$ python3 -q
>>> import numpy as np
>>> np.set_printoptions(precision=3, suppress=True, linewidth=140)
>>> K = np.array([[1, -1, 1], [1, 0, 0], [1, 1, 1], [1, 2, 4]])
>>> rng = np.random.default_rng(536)
>>> idx = rng.permutation(3)
>>> out = K[:, idx] * rng.choice([-1, 1], 3)
>>> print(out)
[[-1 -1  1]
 [-1  0  0]
 [-1 -1 -1]
 [-1 -4 -2]]
>>> U, _, vt = np.linalg.svd(K.T @ out)
>>> print(np.round(U @ vt, 3) + 0)
[[-1.  0.  0.]
 [ 0.  0. -1.]
 [ 0. -1.  0.]]
>>> r0, v = K[1], K[2]
>>> print(r0 @ v)
1
>>> print(r0 @ r0)
1
>>> pr = (r0 @ v) / (r0 @ r0) * r0
>>> print(v - pr)
[0. 1. 1.]
>>> print(np.outer(r0, v))
[[1 1 1]
 [0 0 0]
 [0 0 0]]
>>> print(round(np.linalg.norm(r0 + v) ** 2 + np.linalg.norm(r0 - v) ** 2, 3))
8.0
>>> q, vecs = np.linalg.qr(K[:, :1])[0], np.linalg.qr(K[:, 1:])[0]
>>> s = np.linalg.svd(q.T @ vecs, compute_uv=False)
>>> print(round(np.linalg.norm(q @ q.T - vecs @ vecs.T, 2), 3))
1.0
>>> print((s > 0.9).sum())
0
>>> proj = K @ np.linalg.solve(K.T @ K, K.T)
>>> print(np.trace(proj))
3.0
>>> print(np.round((np.eye(4) - proj) @ K, 3) + 0)
[[0. 0. 0.]
 [0. 0. 0.]
 [0. 0. 0.]
 [0. 0. 0.]]
>>> print(np.allclose(proj @ proj, proj))
True
>>> print(np.linalg.matrix_rank(np.eye(4) - proj))
1
>>> print(np.round(proj @ K[:, 1], 3) + 0)
[-1.  0.  1.  2.]
>>> vec = np.array([-2, -1, -1])
>>> target = K @ vec
>>> print(np.linalg.lstsq(K, target)[0])
[-2. -1. -1.]
>>> target = target + 0.05 * rng.normal(size=4)
>>> print(target)
[-2.091 -1.936 -4.004 -8.021]
>>> coef, *_ = np.linalg.lstsq(K, target)
>>> print([round(float(np.linalg.norm(np.linalg.solve(K.T @ K + lam * np.eye(3), K.T @ target))), 2) for lam in (0, 1, 10, 100)])
[2.43, 2.02, 1.34, 0.36]
>>> out = np.array([[1, 1, 2], [0, 2, 2], [1, 1, 1]])
>>> mat = out + out.T
>>> print(mat)
[[2 1 3]
 [1 4 3]
 [3 3 2]]
>>> # symmetric, so the eigenvalues are real
>>> w, vecs = np.linalg.eig(mat)
>>> print(np.sort(np.linalg.eigvals(np.linalg.inv(mat))))
[-0.679  0.134  0.5  ]
>>> print(np.sort(np.linalg.eigvals(mat.T)))
[-1.472  2.     7.472]
>>> print(np.round(mat @ vecs[:, 0] - w[0] * vecs[:, 0], 3) + 0)
[0. 0. 0.]
>>> print(np.round(np.prod(w), 3))
-22.0
>>> print(w)
[ 7.472  2.    -1.472]
>>> W0 = np.load("sample5.npy")
>>> print(W0)
[[ 0.  0.  0.  1.  2.  1.]
 [ 0.  0. -2. -2.  2. -1.]
 [ 0. -2.  0.  0.  0.  0.]
 [ 1. -2.  0.  0.  0.  0.]
 [ 2.  2.  0.  0.  0.  0.]
 [ 1. -1.  0.  0.  0.  0.]]
>>> U, s, vt = np.linalg.svd(W0)
>>> vecs = vt[:(s > 1e-8).sum()]
>>> vec = W0[1] + -3 * W0[5] + rng.integers(2) * np.eye(6)[2]
>>> print(vec)
[-3.  3. -1. -2.  2. -1.]
>>> print(round(float(np.linalg.norm(vec - vecs.T @ vecs @ vec)), 3))
0.83
>>> print(np.diag(vecs.T @ vecs))
[1.    1.    0.312 0.532 0.883 0.273]
>>> print(np.round(vecs.T @ vecs, 3) + 0)
[[ 1.     0.     0.     0.     0.     0.   ]
 [ 0.     1.     0.     0.     0.     0.   ]
 [ 0.     0.     0.312  0.338 -0.26   0.182]
 [ 0.     0.     0.338  0.532  0.052  0.364]
 [ 0.     0.    -0.26   0.052  0.883  0.182]
 [ 0.     0.     0.182  0.364  0.182  0.273]]
>>> rank = np.linalg.matrix_rank(W0)
>>> print(rank)
4
>>> N = np.linalg.svd(W0)[2][rank:].T
>>> print([int(np.linalg.matrix_rank(np.delete(W0, i, axis=0))) for i in range(6)])
[3, 3, 4, 4, 4, 4]
>>> print(N.shape)
(6, 2)
>>> print(np.round(W0 @ N, 3) + 0)
[[0. 0.]
 [0. 0.]
 [0. 0.]
 [0. 0.]
 [0. 0.]
 [0. 0.]]
>>> print(np.allclose(W0 @ N, 0))
True
>>> print(N @ N.T)
[[ 0.     0.     0.     0.     0.     0.   ]
 [ 0.     0.     0.     0.     0.     0.   ]
 [ 0.     0.     0.688 -0.338  0.26  -0.182]
 [ 0.     0.    -0.338  0.468 -0.052 -0.364]
 [ 0.     0.     0.26  -0.052  0.117 -0.182]
 [ 0.     0.    -0.182 -0.364 -0.182  0.727]]
>>> print(np.linalg.matrix_rank(W0.T @ W0), np.linalg.matrix_rank(W0 @ W0.T))
4 4
>>> print([round(float(np.linalg.det(W0[:i, :i])), 2) + 0 for i in range(1, 7)])
[0.0, 0.0, 0.0, 4.0, 0.0, 0.0]
>>> print(round(np.linalg.eigvalsh(W0).min(), 3))
-3.625
>>> U, s, vt = np.linalg.svd(W0)
>>> print(np.argmax(s[:-1] / (s[1:] + 1e-6)) + 1)
4
>>> out = U[:, :4] @ np.diag(s[:4]) @ vt[:4]
>>> print(out.round(3) + 0)
[[ 0.  0.  0.  1.  2.  1.]
 [ 0.  0. -2. -2.  2. -1.]
 [ 0. -2.  0.  0.  0.  0.]
 [ 1. -2.  0.  0.  0.  0.]
 [ 2.  2.  0.  0.  0.  0.]
 [ 1. -1.  0.  0.  0.  0.]]
>>> print(np.linalg.matrix_rank(out))
4
>>> print(np.round(np.linalg.norm(W0 - out, 2), 3), round(float(s[4]), 3))
0.0 0.0
>>> print(round(np.linalg.norm(W0 - out) / np.linalg.norm(W0), 3))
0.0
>>> A = np.loadtxt("a.csv", delimiter=",")
>>> print(A)
[[0.75  0.25 ]
 [0.667 0.333]]
>>> # rows sum to 1
>>> print(round(np.log10(np.linalg.cond(A))))
1
>>> print(np.round(np.linalg.norm(A, 2) / np.linalg.norm(A), 3))
0.998
>>> print(np.linalg.cond(A) > 100)
False
>>> print(np.linalg.matrix_rank(A, rtol=0.1))
1
>>> U, s, vt = np.linalg.svd(A)
>>> print(np.argmax(s[:-1] / (s[1:] + 1e-6)) + 1)
1
>>> out = U[:, :1] @ np.diag(s[:1]) @ vt[:1]
>>> print(np.linalg.matrix_rank(A, rtol=0.05))
2
>>> w, vecs = np.linalg.eig(A)
>>> print(np.sort(np.linalg.eigvals(A.T)))
[0.083 1.   ]
>>> print(np.sort(np.linalg.eigvals(A @ A)))
[0.007 1.   ]
>>> print(np.sort(np.linalg.eigvals(np.linalg.inv(A))))
[ 1.    12.048]
>>> vec = np.array([4, 3])
>>> target = A @ vec
>>> coef, lr = np.zeros(2), 1 / np.linalg.norm(A, 2) ** 2
>>> for i in range(150):
...     coef -= lr * A.T @ (A @ coef - target)
...     if i % 50 == 0: print(i, round(np.linalg.norm(A @ coef - target), 3))
... 
0 0.096
50 0.075
100 0.058
>>> print(coef)
[4.226 2.448]
>>> print(round(float(np.linalg.cond(A)), 3))
14.156
>>> out = np.linalg.inv(A)
>>> print(np.allclose(out, A.T))
False
>>> print(np.linalg.det(A) * out)
[[ 0.333 -0.25 ]
 [-0.667  0.75 ]]
>>> print(round(np.linalg.det(A) * np.linalg.det(out), 3))
1.0
>>> print(round(np.linalg.cond(A), 3))
14.156
>>> print(out)
[[ 4.012 -3.012]
 [-8.036  9.036]]
>>> print(np.round(np.linalg.slogdet(A)[0], 3))
1.0
>>> print(np.linalg.inv(out))
[[0.75  0.25 ]
 [0.667 0.333]]
>>> J = np.load("out19.npy")
>>> print(J)
[[ 2.437 -6.571  4.549  5.495]
 [-0.241 -4.956  7.908  3.584]
 [-2.487 -2.608  9.244  1.248]
 [-3.87   6.761 -1.747 -6.022]
 [-4.843  6.324  1.002 -5.963]
 [-2.046  6.421 -5.168 -5.28 ]
 [ 5.171 -2.369 -7.602  3.14 ]
 [-3.49   6.778 -2.588 -5.932]
 [-4.391  0.404  8.852 -1.483]
 [ 5.502 -4.533 -5.091  4.822]
 [-3.751 -0.771  9.227 -0.445]
 [-0.579  5.589 -7.084 -4.271]
 [ 3.34  -6.769  2.899  5.885]
 [-5.161  5.92   2.288 -5.751]
 [-4.981  6.178  1.516 -5.893]
 [ 4.677 -6.459 -0.442  6.018]
 [-1.685 -3.558  8.934  2.165]
 [ 4.94  -6.225 -1.357  5.916]
 [ 4.157  0.052 -9.03   1.084]
 [-5.355  5.475  3.371 -5.476]
 [ 3.945  0.439 -9.149  0.742]
 [ 5.494 -4.079 -5.749  4.486]
 [ 5.297 -5.638 -3.001  5.581]
 [-4.676  6.46   0.438 -6.018]
 [ 2.556  2.52  -9.261 -1.165]
 [-4.66   0.985  8.567 -1.983]
 [-5.37   5.427  3.473 -5.445]
 [ 5.481 -3.914 -5.968  4.361]]
>>> # null space of dimension 2
>>> print(round(np.linalg.norm(J), 3))
52.915
>>> print(J.sum(axis=0))
[-4.592  7.281 -0.967 -6.6  ]
>>> print(J.shape)
(28, 4)
>>> idx = J[:, 3] > np.median(J[:, 3])
>>> r0 = J[idx].mean(axis=0) - J[~idx].mean(axis=0)
>>> print(r0)
[ 6.903 -8.69  -1.91   8.261]
>>> print(idx.astype(int))
[1 1 1 0 0 0 1 0 0 1 0 0 1 0 0 1 1 1 1 0 1 1 1 0 0 0 0 1]
>>> print(np.round((((J - J.mean(axis=0)) @ r0 > 0) == idx).mean(), 3))
0.964
>>> print(np.linalg.matrix_rank(J, rtol=0.1))
2
>>> print([round(float(x), 3) for x in np.linalg.svd(J, compute_uv=False)[:3]])
[41.017, 33.431, 0.0]
>>> print(np.linalg.cond(J) > 100)
True
>>> print(np.argsort(-np.linalg.norm(J, axis=0).round(6), kind="stable")[:3])
[2 1 3]
>>> U, s, vt = np.linalg.svd(J)
>>> vecs = vt[:(s > 1e-8).sum()]
>>> vec = J[17] + -2 * J[3] + rng.integers(2) * np.eye(4)[1]
>>> print(vec)
[ 12.679 -19.747   2.137  17.96 ]
>>> print(np.allclose(vecs.T @ vecs @ vec, vec))
True
>>> print(np.linalg.matrix_rank(np.vstack([J, vec])))
2
>>> U, s, vt = np.linalg.svd(J, full_matrices=False)
>>> print(np.abs(U[:, 0]).round(6).argmax())
22
>>> print(np.cumsum(s ** 2) / np.sum(s ** 2))
[0.601 1.    1.    1.   ]
>>> print(np.round(vt @ vt.T, 3) + 0)
[[1. 0. 0. 0.]
 [0. 1. 0. 0.]
 [0. 0. 1. 0.]
 [0. 0. 0. 1.]]
>>> print(round(float(np.sqrt((s ** 2).sum())), 3), round(float(np.linalg.norm(J)), 3))
52.915 52.915
>>> print(np.round(s / s[0], 3) + 0)
[1.    0.815 0.    0.   ]
>>> print(s.round(3) + 0)
[41.017 33.431  0.     0.   ]
>>> print(np.allclose(U * s @ vt, J))
True
>>> print(np.round(U.T @ J @ vt.T, 3) + 0)
[[41.017  0.     0.     0.   ]
 [ 0.    33.431  0.     0.   ]
 [ 0.     0.     0.     0.   ]
 [ 0.     0.     0.     0.   ]]
>>> print(U.shape, s.shape, vt.shape)
(28, 4) (4,) (4, 4)
>>> print(np.round(U.T @ U, 3) + 0)
[[1. 0. 0. 0.]
 [0. 1. 0. 0.]
 [0. 0. 1. 0.]
 [0. 0. 0. 1.]]
>>> print((s > 1e-8).sum())
2
>>> print(np.abs(vt[0]))
[0.532 0.559 0.311 0.555]
>>> X = np.loadtxt("w.csv", delimiter=",")
>>> print(X)
[[0. 1. 0. 0. 0. 0.]
 [2. 0. 0. 0. 0. 0.]
 [1. 1. 0. 0. 0. 0.]
 [0. 0. 0. 1. 0. 0.]
 [0. 0. 2. 0. 0. 0.]
 [0. 0. 1. 1. 0. 0.]
 [0. 0. 0. 0. 0. 1.]
 [0. 0. 0. 0. 2. 0.]
 [0. 0. 0. 0. 1. 1.]]
>>> vec = np.array([7, 3, 8, 3, 9, 9])
>>> h1 = np.maximum(X @ vec, 0)
>>> print(np.maximum(X @ (3 * vec), 0))
[ 9. 42. 30.  9. 48. 33. 27. 54. 54.]
>>> print(h1)
[ 3. 14. 10.  3. 16. 11.  9. 18. 18.]
>>> print(X * (h1 > 1e-9)[:, None])
[[0. 1. 0. 0. 0. 0.]
 [2. 0. 0. 0. 0. 0.]
 [1. 1. 0. 0. 0. 0.]
 [0. 0. 0. 1. 0. 0.]
 [0. 0. 2. 0. 0. 0.]
 [0. 0. 1. 1. 0. 0.]
 [0. 0. 0. 0. 0. 1.]
 [0. 0. 0. 0. 2. 0.]
 [0. 0. 0. 0. 1. 1.]]
>>> print(np.tanh(X @ vec))
[0.995 1.    1.    0.995 1.    1.    1.    1.    1.   ]
>>> print(X.T @ h1)
[38. 13. 43. 14. 54. 27.]
>>> vec = np.array([-1, 2, -1, -1, 3, 3])
>>> target = X @ vec
>>> print(target)
[ 2. -2.  1. -1. -2. -2.  3.  6.  6.]
>>> print(np.round(np.linalg.pinv(X) @ X, 3) + 0)
[[1. 0. 0. 0. 0. 0.]
 [0. 1. 0. 0. 0. 0.]
 [0. 0. 1. 0. 0. 0.]
 [0. 0. 0. 1. 0. 0.]
 [0. 0. 0. 0. 1. 0.]
 [0. 0. 0. 0. 0. 1.]]
>>> print(np.linalg.lstsq(X, target)[0])
[-1.  2. -1. -1.  3.  3.]
>>> target = target + 0.05 * rng.normal(size=9)
>>> print(target)
[ 2.029 -2.1    0.924 -0.996 -2.037 -1.968  3.087  5.998  6.092]
>>> coef, *_ = np.linalg.lstsq(X, target)
>>> print([round(float(np.linalg.norm(np.linalg.solve(X.T @ X + lam * np.eye(6), X.T @ target))), 2) for lam in (0, 1, 10, 100)])
[5.06, 3.89, 1.46, 0.21]
>>> print(coef)
[-1.056  2.004 -1.013 -0.975  2.999  3.089]
>>> print(coef.round())
[-1.  2. -1. -1.  3.  3.]
>>> print(np.round(np.linalg.norm(target - X @ coef), 3))
0.048
>>> print(np.round(X.T @ (target - X @ coef), 3) + 0)
[0. 0. 0. 0. 0. 0.]
>>> out = np.array([[2, 2], [0, 0], [0, 2], [2, 1], [0, 1], [2, 2]])
>>> print(np.linalg.matrix_rank(X @ out))
2
>>> print(np.vstack([X, out.T]).shape)
(11, 6)
>>> print(np.einsum("ij->j", X))
[3. 2. 3. 2. 3. 2.]
>>> print(out.T @ X.T)
[[0. 4. 2. 2. 0. 2. 2. 0. 2.]
 [0. 4. 2. 1. 4. 3. 2. 2. 3.]]
>>> vec = np.array([-1, 0, 0, 1, 1, -2])
>>> target = X @ vec
>>> coef, lr = np.zeros(6), 1 / np.linalg.norm(X, 2) ** 2
>>> for i in range(50):
...     coef -= lr * X.T @ (X @ coef - target)
...     if i % 10 == 0: print(i, round(np.linalg.norm(X @ coef - target), 3))
... 
0 2.144
10 0.045
20 0.001
30 0.0
40 0.0
>>> print(coef.round(3) + 0)
[-1.  0.  0.  1.  1. -2.]
>>> q, vecs = np.linalg.qr(X[:, :3])[0], np.linalg.qr(X[:, 3:])[0]
>>> s = np.linalg.svd(q.T @ vecs, compute_uv=False)
>>> print(s.round(3) + 0)
[0.316 0.    0.   ]
>>> print(np.degrees(np.arccos(s.clip(0, 1))))
[71.565 90.    90.   ]
>>> data = np.load("mat.npy")
>>> print(data)
[[-6.98  5.   -7.  ]
 [ 2.    1.02  1.  ]
 [-7.    5.   -6.98]]
>>> vec = np.array([4, 4, 0])
>>> h1 = np.maximum(data @ vec, 0)
>>> print(np.maximum(data @ (3 * vec), 0))
[ 0.   36.24  0.  ]
>>> out = np.array([[2, 0, 3], [0, 2, 0]])
>>> C = np.kron(out, data)
>>> print(C)
[[-13.96  10.   -14.    -0.     0.    -0.   -20.94  15.   -21.  ]
 [  4.     2.04   2.     0.     0.     0.     6.     3.06   3.  ]
 [-14.    10.   -13.96  -0.     0.    -0.   -21.    15.   -20.94]
 [ -0.     0.    -0.   -13.96  10.   -14.    -0.     0.    -0.  ]
 [  0.     0.     0.     4.     2.04   2.     0.     0.     0.  ]
 [ -0.     0.    -0.   -14.    10.   -13.96  -0.     0.    -0.  ]]
>>> print(round(float(np.linalg.norm(C, 2)), 3), np.round(np.linalg.norm(out, 2) * np.linalg.norm(data, 2), 3))
56.726 56.726
>>> print(np.linalg.matrix_rank(C))
6
>>> arr = np.loadtxt("arr.csv", delimiter=",")
>>> print(arr)
[[0. 0. 0. 2.]
 [2. 0. 0. 0.]
 [0. 1. 0. 0.]
 [0. 0. 0. 0.]]
>>> # rank 3
>>> print(np.sort(np.abs(np.linalg.eigvals(arr))))
[0. 0. 0. 0.]
>>> print(np.linalg.matrix_power(arr, 2))
[[0. 0. 0. 0.]
 [0. 0. 0. 4.]
 [2. 0. 0. 0.]
 [0. 0. 0. 0.]]
>>> print((arr + arr.T) / 2)
[[0.  1.  0.  1. ]
 [1.  0.  0.5 0. ]
 [0.  0.5 0.  0. ]
 [1.  0.  0.  0. ]]
>>> print(np.trace(arr))
0.0
>>> proj = np.triu(np.array([[-3, 0, -1, -5], [5, 5, 5, 5], [-5, -5, 2, 4], [-4, -1, 0, 0]]), 1) + np.eye(4)
>>> out = proj @ arr @ np.linalg.inv(proj)
>>> print(out)
[[  0.  -1.   5. -13.]
 [  2.   5. -23.  77.]
 [  0.   1.  -5.  15.]
 [  0.   0.   0.   0.]]
